$ python -q
>>> import numpy as np
>>> from numpy import linalg as LA
>>> np.set_printoptions(precision=2, suppress=True, linewidth=200)
>>> other = np.array([[-5, -2, 1, -3, -2, 5],
...     [5, -3, 3, -4, 2, 0],
...     [2, 2, -3, 5, -3, 0],
...     [-2, 1, -5, -3, -3, 4],
...     [4, 2, 0, -4, 1, -1],
...     [-3, 1, 2, -5, 3, -1]])
>>> arr = np.triu(other, 1)
>>> print(arr)
[[ 0 -2  1 -3 -2  5]
 [ 0  0  3 -4  2  0]
 [ 0  0  0  5 -3  0]
 [ 0  0  0  0 -3  4]
 [ 0  0  0  0  0 -1]
 [ 0  0  0  0  0  0]]
>>> # triangular: eigenvalues sit on the diagonal
>>> print(np.argsort(-LA.norm(arr, axis=0).round(6), kind="stable")[:3])
[3 5 4]
>>> rank = LA.matrix_rank(arr)
>>> print(rank)
5
>>> ns = LA.svd(arr)[2][rank:].T
>>> print(ns[:, 0] / ns[np.abs(ns[:, 0]).round(6).argmax(), 0])
[ 1. -0. -0. -0. -0. -0.]
>>> print([int(LA.matrix_rank(arr[:, :j + 1])) for j in range(6)])
[0, 1, 2, 3, 4, 5]
>>> print(LA.matrix_rank(arr.T @ arr), LA.matrix_rank(arr @ arr.T))
5 5
>>> Uu, sv, vt = LA.svd(arr)
>>> print(np.argmax(sv[:-1] / (sv[1:] + 1e-6)) + 1)
5
>>> other = Uu[:, :5] @ np.diag(sv[:5]) @ vt[:5]
>>> print(LA.matrix_rank(arr, rtol=0.05))
5
>>> print(arr.sum(axis=1))
[-1  1  2  1 -1  0]
>>> print(LA.svd(arr, compute_uv=False))
[8.22 7.59 2.3  1.19 0.53 0.  ]
>>> print(arr.mean(axis=0))
[ 0.   -0.33  0.67 -0.33 -1.    1.33]
>>> print(round(np.abs(LA.eigvals(arr)).max(), 2))
0.0
>>> print(LA.matrix_power(arr, 3))
[[  0   0   0 -30 -21  50]
 [  0   0   0   0 -45  57]
 [  0   0   0   0   0  15]
 [  0   0   0   0   0   0]
 [  0   0   0   0   0   0]
 [  0   0   0   0   0   0]]
>>> print(np.round(LA.det(arr), 2))
0.0
>>> print((arr + arr.T) / 2)
[[ 0.  -1.   0.5 -1.5 -1.   2.5]
 [-1.   0.   1.5 -2.   1.   0. ]
 [ 0.5  1.5  0.   2.5 -1.5  0. ]
 [-1.5 -2.   2.5  0.  -1.5  2. ]
 [-1.   1.  -1.5 -1.5  0.  -0.5]
 [ 2.5  0.   0.   2.  -0.5  0. ]]
>>> print(np.allclose(arr, arr.T))
False
>>> other = np.array([[-1, 5], [-5, 4]])
>>> J = other - other.T
>>> print(J)
[[  0  10]
 [-10   0]]
>>> Uu, sv, vt = LA.svd(J, full_matrices=False)
>>> print(sv)
[10. 10.]
>>> print(Uu.T @ J @ vt.T)
[[10.  0.]
 [ 0. 10.]]
>>> W0 = np.load("data.npy")
>>> print(W0)
[[-5.  0.  0.  0.]
 [ 0.  2.  0.  1.]
 [ 0. -4.  3.  1.]
 [ 0.  0. -5.  1.]]
>>> # 2 groups of indices that never mix
>>> rng = np.random.default_rng(719179)
>>> z = rng.permutation(4)
>>> print(z)
[3 0 1 2]
>>> other = W0[z][:, z]
>>> print(np.sort(np.abs(LA.eigvals(other))))
[2.92 2.92 4.23 5.  ]
>>> r0 = np.array([0, 0, 3, 2])
>>> other = W0 + np.outer(r0, np.eye(4)[1])
>>> print(LA.matrix_rank(other - W0))
1
>>> r0 = np.array([0, -2])
>>> print(np.array([np.convolve(row, r0, "same") for row in W0]))
[[ 0. 10.  0.  0.]
 [ 0.  0. -4.  0.]
 [ 0.  0.  8. -6.]
 [ 0.  0.  0. 10.]]
>>> th = np.deg2rad(135)
>>> A = np.eye(2)
>>> A[np.ix_([0, 1], [0, 1])] = [[np.cos(th), -np.sin(th)], [np.sin(th), np.cos(th)]]
>>> print(A)
[[-0.71 -0.71]
 [ 0.71 -0.71]]
>>> print(A.ravel(order="F"))
[-0.71  0.71 -0.71 -0.71]
>>> print(A.reshape(2, -1))
[[-0.71 -0.71]
 [ 0.71 -0.71]]
>>> t3 = A.reshape(2, 2, -1)
>>> print(np.einsum("ihd,ihd->ih", t3, t3))
[[0.5 0.5]
 [0.5 0.5]]
>>> print(np.round(t3.sum(axis=1), 2) + 0)
[[-1.41]
 [ 0.  ]]
>>> F = np.loadtxt("layer7.csv", delimiter=",")
>>> print(F)
[[  6.   2.  -7. -16.   2.]
 [  2.   3.  -6.  -9.   7.]
 [ -7.  -6.  30.  18.  -8.]
 [-16.  -9.  18.  51. -17.]
 [  2.   7.  -8. -17.  19.]]
>>> # symmetric
>>> Uu, sv, vt = LA.svd(F)
>>> evecs = vt[:(sv > 1e-8).sum()]
>>> vec = F[2] + 4 * F[3] + rng.integers(2) * np.eye(5)[0]
>>> print(vec)
[-70. -42. 102. 222. -76.]
>>> print(np.round(LA.norm(vec - evecs.T @ evecs @ vec), 2))
0.91
>>> print(np.round(LA.eigvals(F), 2) + 0)
[74.99+0.j 14.04+0.j 19.98+0.j  0.  +0.j  0.  +0.j]
>>> print(round(float(LA.det(2 * F)), 2), round(LA.det(F), 2))
0.0 0.0
>>> print(round(LA.eigvals(F).sum().real, 2))
109.0
>>> print(np.round(np.poly(F), 2) + 0)
[     1.   -109.   2831. -21027.      0.      0.]
>>> print(round(LA.norm(F, "nuc"), 2))
109.0
>>> print(round(LA.norm(F, 1), 2), np.round(LA.norm(F, np.inf), 2))
111.0 111.0
>>> print(round(LA.norm(F) ** 2 / LA.norm(F, 2) ** 2, 2))
1.11
>>> print(round(LA.norm(F[1], 1), 2), np.round(LA.norm(F[1], np.inf), 2))
27.0 9.0
>>> X = np.array([[-1, -2, -2], [-2, -1, -2], [-2, -2, -1]])
>>> # equal to its transpose
>>> print(np.allclose(X @ X.T, X.T @ X))
True
>>> print(np.allclose(arr[:-1].T @ LA.lstsq(arr[:-1].T, arr[-1])[0], arr[-1]))
True
>>> print(np.round(arr @ LA.pinv(arr) @ arr, 2) + 0)
[[ 0. -2.  1. -3. -2.  5.]
 [ 0.  0.  3. -4.  2.  0.]
 [ 0.  0.  0.  5. -3.  0.]
 [ 0.  0.  0.  0. -3.  4.]
 [ 0.  0.  0.  0.  0. -1.]
 [ 0.  0.  0.  0.  0.  0.]]
>>> print(round(np.trace(LA.pinv(arr) @ arr), 2))
5.0
>>> E = np.loadtxt("out17.csv", delimiter=",")
>>> print(E)
[[0. 0. 3. 1.]
 [0. 3. 6. 1.]
 [0. 3. 6. 1.]
 [0. 0. 0. 0.]
 [0. 3. 3. 0.]
 [0. 0. 0. 0.]
 [0. 1. 3. 1.]
 [3. 2. 6. 4.]
 [0. 0. 0. 0.]
 [3. 5. 6. 3.]
 [0. 0. 0. 0.]
 [0. 0. 0. 0.]
 [0. 3. 3. 0.]
 [0. 4. 3. 0.]
 [0. 0. 0. 0.]
 [3. 5. 6. 3.]
 [0. 1. 3. 1.]
 [0. 0. 3. 1.]
 [3. 2. 3. 3.]
 [0. 0. 3. 1.]
 [0. 1. 0. 0.]
 [3. 3. 6. 4.]
 [0. 3. 3. 0.]
 [0. 0. 0. 0.]
 [0. 0. 0. 0.]
 [0. 3. 6. 1.]
 [3. 2. 3. 3.]
 [0. 0. 0. 0.]
 [0. 0. 0. 0.]
 [3. 2. 3. 3.]
 [3. 3. 3. 3.]]
>>> # rows 1 and 2 are equal
>>> dist = LA.norm(E[:, None] - E[None], axis=-1)
>>> print(LA.norm(E - E.mean(axis=0), axis=1))
[1.8  3.75 3.75 3.34 1.99 3.34 1.05 5.   3.34 5.63 3.34 3.34 1.99 2.79 3.34 5.63 1.05 1.8  2.98 1.8  2.99 5.18 1.99 3.34 3.34 3.75 2.98 3.34 3.34 2.98 3.28]
>>> print(dist.mean(axis=1).argmax())
9
>>> print(dist[26])
[4.12 4.8  4.8  5.57 4.36 5.57 3.74 3.16 5.57 4.24 5.57 5.57 4.36 4.69 5.57 4.24 3.74 4.12 0.   4.12 5.29 3.32 4.36 5.57 5.57 4.8  0.   5.57 5.57 0.   1.  ]
>>> print(dist[26].round(6).argsort(kind="stable")[:4])
[18 26 29 30]
